$ ipython --no-banner

In [1]: import numpy as np

In [2]: np.set_printoptions(precision=1, suppress=True, linewidth=120, floatmode="fixed")

In [3]: M = np.loadtxt("dump.csv", delimiter=",")

In [4]: M
Out[4]: 
array([[ 2.0, -4.0,  3.0, -1.0],
       [ 0.0,  2.0, -1.0,  1.0],
       [ 0.0, -4.0,  3.0,  1.0],
       [ 0.0, -4.0,  0.0,  4.0]])

In [5]: x0 = np.array([-4, -5, 9, 3])

In [6]: M @ x0
Out[6]: array([ 36.0, -16.0,  50.0,  32.0])

In [7]: M @ np.eye(4)[0]
Out[7]: array([2.0, 0.0, 0.0, 0.0])

In [8]: np.sign((M @ x0).round(6))
Out[8]: array([ 1.0, -1.0,  1.0,  1.0])

In [9]: M * x0
Out[9]: 
array([[ -8.0,  20.0,  27.0,  -3.0],
       [ -0.0, -10.0,  -9.0,   3.0],
       [ -0.0,  20.0,  27.0,   3.0],
       [ -0.0,  20.0,   0.0,  12.0]])

In [10]: O, V = np.linalg.qr(M[:, :2])[0], np.linalg.qr(M[:, 2:])[0]

In [11]: s = np.linalg.svd(O.T @ V, compute_uv=False)

In [12]: np.degrees(np.arccos(s.clip(0, 1)))
Out[12]: array([15.6, 51.7])

In [13]: round(float(np.linalg.norm(O @ O.T - V @ V.T, 2)), 1)
Out[13]: 0.8

In [14]: vals, V = np.linalg.eig(M)

In [15]: np.sort(np.linalg.eigvals(M @ M))
Out[15]: array([ 4.0,  4.0,  9.0, 16.0])

In [16]: X = np.loadtxt("out18.csv", delimiter=",")

In [17]: X
Out[17]: 
array([[-3.0,  2.0,  0.0,  0.0,  0.0,  0.0,  0.0,  0.0],
       [ 0.0,  2.0,  0.0,  0.0,  0.0,  0.0,  0.0,  0.0],
       [ 0.0,  0.0, -2.0,  3.0,  3.0,  0.0,  5.0,  0.0],
       [ 0.0,  0.0, -4.0, -1.0,  3.0, -4.0, -4.0, -5.0],
       [ 0.0,  0.0,  1.0, -3.0,  1.0, -5.0, -2.0,  0.0],
       [ 0.0,  0.0,  5.0,  5.0, -2.0, -1.0, -4.0, -1.0],
       [ 0.0,  0.0,  5.0, -2.0, -2.0, -4.0, -1.0, -4.0],
       [ 0.0,  0.0, -2.0, -5.0, -4.0,  5.0,  3.0,  0.0]])

In [18]: X @ X
Out[18]: 
array([[  9.0,  -2.0,   0.0,   0.0,   0.0,   0.0,   0.0,   0.0],
       [  0.0,   4.0,   0.0,   0.0,   0.0,   0.0,   0.0,   0.0],
       [  0.0,   0.0,  20.0, -28.0,  -4.0, -47.0, -33.0, -35.0],
       [  0.0,   0.0, -15.0,  -7.0,  24.0, -16.0, -17.0,  25.0],
       [  0.0,   0.0, -24.0, -18.0,   9.0,  20.0,  37.0,  28.0],
       [  0.0,   0.0, -55.0,  24.0,  42.0,   2.0,  14.0,  -8.0],
       [  0.0,   0.0, -21.0,  25.0,  33.0,   6.0,  42.0,  18.0],
       [  0.0,   0.0,  60.0,  30.0, -41.0,  23.0,  -5.0,   8.0]])

In [19]: round(float(np.abs(np.linalg.eigvals(X)).max()), 1)
Out[19]: 8.5

In [20]: (X + X.T) / 2
Out[20]: 
array([[-3.0,  1.0,  0.0,  0.0,  0.0,  0.0,  0.0,  0.0],
       [ 1.0,  2.0,  0.0,  0.0,  0.0,  0.0,  0.0,  0.0],
       [ 0.0,  0.0, -2.0, -0.5,  2.0,  2.5,  5.0, -1.0],
       [ 0.0,  0.0, -0.5, -1.0,  0.0,  0.5, -3.0, -5.0],
       [ 0.0,  0.0,  2.0,  0.0,  1.0, -3.5, -2.0, -2.0],
       [ 0.0,  0.0,  2.5,  0.5, -3.5, -1.0, -4.0,  2.0],
       [ 0.0,  0.0,  5.0, -3.0, -2.0, -4.0, -1.0, -0.5],
       [ 0.0,  0.0, -1.0, -5.0, -2.0,  2.0, -0.5,  0.0]])

In [21]: M2 = np.array([[1, 1], [1, -1]])

In [22]: rng = np.random.default_rng(90488)

In [23]: E = np.kron(M2, np.kron(M2, M2))[rng.permutation(8)][:4]

In [24]: E
Out[24]: 
array([[ 1,  1, -1, -1, -1, -1,  1,  1],
       [ 1, -1,  1, -1,  1, -1,  1, -1],
       [ 1, -1, -1,  1,  1, -1, -1,  1],
       [ 1,  1, -1, -1,  1,  1, -1, -1]])

In [25]: def softmax(z):
    ...:     e = np.exp(z - z.max(axis=-1, keepdims=True))
    ...:     return e / e.sum(axis=-1, keepdims=True)
    ...: 

In [26]: np.round(softmax(10 * E[3]), 1) + 0
Out[26]: array([0.2, 0.2, 0.0, 0.0, 0.2, 0.2, 0.0, 0.0])

In [27]: softmax(E).sum(axis=1)
Out[27]: array([1.0, 1.0, 1.0, 1.0])

In [28]: np.round(softmax(E[3]), 1) + 0
Out[28]: array([0.2, 0.2, 0.0, 0.0, 0.2, 0.2, 0.0, 0.0])

In [29]: S = E @ E.T / np.sqrt(8)

In [30]: softmax(S).round(6).argmax(axis=1)
Out[30]: array([0, 1, 2, 3])

In [31]: softmax(S)
Out[31]: 
array([[0.8, 0.1, 0.1, 0.1],
       [0.1, 0.8, 0.1, 0.1],
       [0.1, 0.1, 0.8, 0.1],
       [0.1, 0.1, 0.1, 0.8]])
